$ ipython --no-banner

In [1]: import numpy as np

In [2]: np.set_printoptions(suppress=True, linewidth=120)

In [3]: tidy = lambda a: np.round(a, 3) + 0

In [4]: mat = np.load("m.npy")

In [5]: mat
Out[5]: 
array([[17.428, 49.51 , 19.701],
       [19.297, 49.399, 19.402],
       [20.163, 50.123, 20.381],
       [20.85 , 49.953, 19.36 ],
       [18.744, 50.116, 18.753],
       [19.369, 49.349, 20.082],
       [20.609, 50.391, 19.674],
       [20.333, 50.916, 20.231],
       [21.75 , 51.222, 18.535],
       [19.164, 50.485, 19.077],
       [18.133, 51.073, 19.542],
       [20.157, 51.381, 19.839],
       [20.416, 50.438, 21.245],
       [19.582, 51.327, 19.809],
       [18.77 , 48.924, 20.264],
       [21.249, 49.075, 19.799],
       [19.777, 50.283, 20.188],
       [18.699, 50.861, 19.207],
       [20.782, 50.123, 19.617],
       [20.445, 50.173, 19.036]])

In [6]: Xs = mat - mat.mean(axis=0)

In [7]: U, s, VT = np.linalg.svd(Xs, full_matrices=False)

In [8]: np.abs(VT[0]).argmax()
Out[8]: np.int64(0)

In [9]: np.abs(U[:, 0]).argmax()
Out[9]: np.int64(0)

In [10]: tidy(s ** 2 / (s ** 2).sum())
Out[10]: array([0.57 , 0.264, 0.166])

In [11]: tidy(Xs.mean(axis=0))
Out[11]: array([0., 0., 0.])

In [12]: (np.sign(U[:, 0]) == np.sign(U[0, 0])).astype(int)
Out[12]: array([1, 1, 0, 0, 1, 1, 0, 0, 0, 1, 1, 0, 0, 1, 1, 0, 1, 1, 0, 0])

In [13]: tidy(VT[0] * np.sign(VT[0, np.abs(VT[0]).argmax()]))
Out[13]: array([ 0.984,  0.18 , -0.012])

In [14]: np.linalg.matrix_rank(Xs)
Out[14]: np.int64(3)

In [15]: U, s, VT = np.linalg.svd(mat)

In [16]: tidy(s)
Out[16]: array([257.112,   4.429,   2.977])

In [17]: A2 = U[:, :1] @ np.diag(s[:1]) @ VT[:1]

In [18]: np.linalg.matrix_rank(A2)
Out[18]: np.int64(1)

In [19]: np.linalg.matrix_rank(mat, rtol=0.05)
Out[19]: np.int64(1)

In [20]: A2 = np.c_[mat[:, :1] @ np.array([[1]]), np.array([-3, 0, -2, -2, 0, -1, -2, -1, 2, 2, 3, 0, -3, 2, 2, 3, -1, 2, 0, -3])]

In [21]: A2
Out[21]: 
array([[17.428, -3.   ],
       [19.297,  0.   ],
       [20.163, -2.   ],
       [20.85 , -2.   ],
       [18.744,  0.   ],
       [19.369, -1.   ],
       [20.609, -2.   ],
       [20.333, -1.   ],
       [21.75 ,  2.   ],
       [19.164,  2.   ],
       [18.133,  3.   ],
       [20.157,  0.   ],
       [20.416, -3.   ],
       [19.582,  2.   ],
       [18.77 ,  2.   ],
       [21.249,  3.   ],
       [19.777, -1.   ],
       [18.699,  2.   ],
       [20.782,  0.   ],
       [20.445, -3.   ]])

In [22]: np.linalg.matrix_rank(A2)
Out[22]: np.int64(2)

In [23]: np.linalg.matrix_rank(np.c_[mat, A2])
Out[23]: np.int64(4)

In [24]: arr = np.loadtxt("dump.csv", delimiter=",")

In [25]: arr
Out[25]: 
array([[ -0.8,   0.5,   1.2],
       [ -0.7,   0.2,  -1.2],
       [  0.7,  -1.1,   1.7],
       [  1.5,  -1.5,  -0.5],
       [ -0.2,  -1.7,   0.1],
       [  1.3,   0.2,  -0.4],
       [ -1.5,   0.2,   1.5],
       [ -1.3,   0.4,  -1.1],
       [  0.3,  -0.8,  -1.1],
       [  0.1,  -0.4,  -0.4],
       [ -6. , -10. ,   8. ]])

In [26]: D = np.linalg.norm(arr[:, None] - arr[None], axis=-1)

In [27]: D.mean(axis=1).argmax()
Out[27]: np.int64(10)

In [28]: tidy(D[:5, :5])
Out[28]: 
array([[0.   , 2.421, 2.249, 3.49 , 2.532],
       [2.421, 0.   , 3.473, 2.867, 2.356],
       [2.249, 3.473, 0.   , 2.375, 1.931],
       [3.49 , 2.867, 2.375, 0.   , 1.814],
       [2.532, 2.356, 1.931, 1.814, 0.   ]])

In [29]: (D + 1e9 * np.eye(11)).round(6).argmin(axis=1)
Out[29]: array([6, 7, 4, 8, 9, 9, 0, 1, 9, 8, 2])

In [30]: tidy(np.linalg.norm(arr, axis=1))
Out[30]: array([ 1.526,  1.404,  2.142,  2.179,  1.715,  1.375,  2.131,  1.749,  1.393,  0.574, 14.142])

In [31]: np.unravel_index(D.round(6).argmax(), D.shape)
Out[31]: (np.int64(5), np.int64(10))

In [32]: np.flatnonzero(D[5] < D.mean() / 2)
Out[32]: array([3, 5, 8, 9])

In [33]: np.linalg.matrix_rank(D ** 2)
Out[33]: np.int64(5)

In [34]: tidy(D[5])
Out[34]: array([ 2.657,  2.154,  2.542,  1.715,  2.472,  0.   ,  3.384,  2.7  ,  1.578,  1.342, 15.096])

In [35]: A2 = arr / np.sqrt((arr ** 2).mean(axis=1, keepdims=True))

In [36]: np.linalg.matrix_rank(arr - arr.mean(axis=1, keepdims=True))
Out[36]: np.int64(2)

In [37]: tidy(A2[0])
Out[37]: array([-0.908,  0.567,  1.362])

In [38]: np.linalg.matrix_rank(A2) == np.linalg.matrix_rank(arr)
Out[38]: np.True_

In [39]: A2 = np.c_[arr[:, :1] @ np.array([[3]]), np.array([1, -2, -1, 3, -2, 0, 2, 2, -1, 3, -2])]

In [40]: tidy(A2)
Out[40]: 
array([[ -2.4,   1. ],
       [ -2.1,  -2. ],
       [  2.1,  -1. ],
       [  4.5,   3. ],
       [ -0.6,  -2. ],
       [  3.9,   0. ],
       [ -4.5,   2. ],
       [ -3.9,   2. ],
       [  0.9,  -1. ],
       [  0.3,   3. ],
       [-18. ,  -2. ]])

In [41]: np.linalg.matrix_rank(A2)
Out[41]: np.int64(2)

In [42]: tidy(np.linalg.norm(np.linalg.qr(arr)[0].T @ A2, axis=0) ** 2 / ((A2 ** 2).sum(axis=0) + 1e-12))
Out[42]: array([1. , 0.1])

In [43]: np.linalg.matrix_rank(np.c_[arr, A2])
Out[43]: np.int64(4)

In [44]: P = arr @ np.linalg.solve(arr.T @ arr, arr.T)

In [45]: tidy(np.linalg.eigvalsh(P))
Out[45]: array([0., 0., 0., 0., 0., 0., 0., 0., 1., 1., 1.])

In [46]: tidy(np.trace(P))
Out[46]: np.float64(3.0)

In [47]: tidy(P @ arr[:, 2])
Out[47]: array([ 1.2, -1.2,  1.7, -0.5,  0.1, -0.4,  1.5, -1.1, -1.1, -0.4,  8. ])

In [48]: np.allclose(P @ P, P)
Out[48]: True

In [49]: np.linalg.matrix_rank(np.eye(11) - P)
Out[49]: np.int64(8)

In [50]: A = np.load("w.npy")

In [51]: A
Out[51]: 
array([[ 2.522, -1.261],
       [-0.062,  1.815]])

In [52]: evals, vecs = np.linalg.eig(A)

In [53]: tidy(np.sort(np.linalg.eigvals(np.linalg.inv(A))))
Out[53]: array([0.382, 0.582])

In [54]: tidy(np.sort(np.linalg.eigvals(A.T)))
Out[54]: array([1.718, 2.619])

In [55]: tidy(evals)
Out[55]: array([2.619, 1.718])

In [56]: A2 = A / np.sqrt((A ** 2).mean(axis=1, keepdims=True))

In [57]: tidy(A2[1])
Out[57]: array([-0.048,  1.413])

In [58]: P = np.triu(np.array([[3, 3], [0, 9]]), 1) + np.eye(2)

In [59]: A2 = P @ A @ np.linalg.inv(P)

In [60]: tidy(np.linalg.det(A2))
Out[60]: np.float64(4.499)

In [61]: blk = np.stack([A, -2 * A, A[::-1]])

In [62]: np.linalg.matrix_rank(blk.reshape(3, -1))
Out[62]: np.int64(2)

In [63]: (blk @ A.T).shape
Out[63]: (3, 2, 2)

In [64]: blk.shape
Out[64]: (3, 2, 2)

In [65]: tidy(np.linalg.norm(blk, axis=(1, 2)))
Out[65]: array([3.354, 6.708, 3.354])

In [66]: theta = np.radians(30)

In [67]: r_ = np.eye(2)

In [68]: r_[1, 1] = r_[0, 0] = np.cos(theta)

In [69]: r_[1, 0], r_[0, 1] = -np.sin(theta), np.sin(theta)

In [70]: tidy(r_)
Out[70]: 
array([[ 0.866,  0.5  ],
       [-0.5  ,  0.866]])

In [71]: A2 = A @ r_.T

In [72]: tidy(np.linalg.svd(A, compute_uv=False)), tidy(np.linalg.svd(A2, compute_uv=False))
Out[72]: (array([3. , 1.5]), array([3. , 1.5]))

In [73]: np.allclose(A @ A.T, A2 @ A2.T)
Out[73]: True

In [74]: tidy(np.abs(A2 - A).max(axis=0))
Out[74]: array([0.968, 1.092])

In [75]: W0 = np.loadtxt("x.csv", delimiter=",")

In [76]: W0
Out[76]: 
array([[-18., -14.,  -2.,  12.,   8.],
       [-18., -14.,  -2.,  12.,   8.],
       [-27., -21.,  -3.,  18.,  12.],
       [  0.,   0.,   0.,   0.,   0.]])

In [77]: cov = A.T @ A

In [78]: tidy(np.diag(cov))
Out[78]: array([6.364, 4.884])

In [79]: rng = np.random.default_rng(45)

In [80]: A2 = W0 + rng.integers(-2, 3, (4, 1)) @ rng.integers(-2, 3, (1, 5))

In [81]: A2
Out[81]: 
array([[-18., -12.,   0.,  16.,   8.],
       [-18., -14.,  -2.,  12.,   8.],
       [-27., -20.,  -2.,  20.,  12.],
       [  0.,   0.,   0.,   0.,   0.]])

In [82]: np.linalg.matrix_rank(A2 - W0, tol=1e-8)
Out[82]: np.int64(1)

In [83]: tidy(np.linalg.svd(A2 - W0, compute_uv=False))
Out[83]: array([5.477, 0.   , 0.   , 0.   ])

In [84]: np.abs(A2 - W0).sum(axis=1)
Out[84]: array([8., 0., 4., 0.])

In [85]: r0 = np.array([1, 1])

In [86]: np.cross(A2[1, :3], A2[2, :3])
Out[86]: array([-12.,  18., -18.])

In [87]: np.polyval(r0, A2[1])
Out[87]: array([-17., -13.,  -1.,  13.,   9.])

In [88]: np.convolve(A2[1], r0)
Out[88]: array([-18., -32., -16.,  10.,  20.,   8.])

In [89]: U, s, VT = np.linalg.svd(W0)

In [90]: tidy(s)
Out[90]: array([55.776,  0.   ,  0.   ,  0.   ])

In [91]: A2 = U[:, :1] @ np.diag(s[:1]) @ VT[:1]

In [92]: tidy(np.linalg.norm(W0 - A2) / np.linalg.norm(W0))
Out[92]: np.float64(0.0)

In [93]: np.linalg.matrix_rank(A2)
Out[93]: np.int64(1)

In [94]: tidy(np.linalg.norm(W0 - A2, 2)), tidy(s[1])
Out[94]: (np.float64(0.0), np.float64(0.0))

In [95]: J = np.load("mat.npy")

In [96]: J
Out[96]: 
array([[ 1.   , -0.888, -1.888,  1.888],
       [ 1.   , -0.725, -1.725,  1.725],
       [ 1.   , -1.22 , -2.22 ,  2.22 ],
       [ 1.   , -0.892, -1.892,  1.892],
       [ 1.   , -0.172, -1.172,  1.172],
       [ 1.   , -2.632, -3.632,  3.632],
       [ 1.   , -1.711, -2.711,  2.711],
       [ 1.   , -2.643, -3.643,  3.643],
       [ 1.   , -2.696, -3.696,  3.696],
       [ 1.   , -0.904, -1.904,  1.904],
       [ 1.   , -0.901, -1.901,  1.901],
       [ 1.   , -0.319, -1.319,  1.319],
       [ 1.   ,  0.121, -0.879,  0.879],
       [ 1.   , -1.151, -2.151,  2.151],
       [ 1.   , -0.924, -1.924,  1.924],
       [ 1.   , -1.901, -2.901,  2.901],
       [ 1.   , -0.087, -1.087,  1.087],
       [ 1.   , -2.308, -3.308,  3.308],
       [ 1.   , -0.236, -1.236,  1.236],
       [ 1.   ,  0.226, -0.774,  0.774],
       [ 1.   ,  0.415, -0.585,  0.585],
       [ 1.   , -1.849, -2.849,  2.849]])

In [97]: theta = np.radians(45)

In [98]: r_ = np.eye(4)

In [99]: r_[3, 3] = r_[1, 1] = np.cos(theta)

In [100]: r_[3, 1], r_[1, 3] = -np.sin(theta), np.sin(theta)

In [101]: tidy(r_)
Out[101]: 
array([[ 1.   ,  0.   ,  0.   ,  0.   ],
       [ 0.   ,  0.707,  0.   ,  0.707],
       [ 0.   ,  0.   ,  1.   ,  0.   ],
       [ 0.   , -0.707,  0.   ,  0.707]])

In [102]: A2 = J @ r_.T

In [103]: tidy(np.abs(A2 - J).max(axis=0))
Out[103]: array([0.   , 3.403, 0.   , 0.824])

In [104]: np.allclose(J @ J.T, A2 @ A2.T)
Out[104]: True
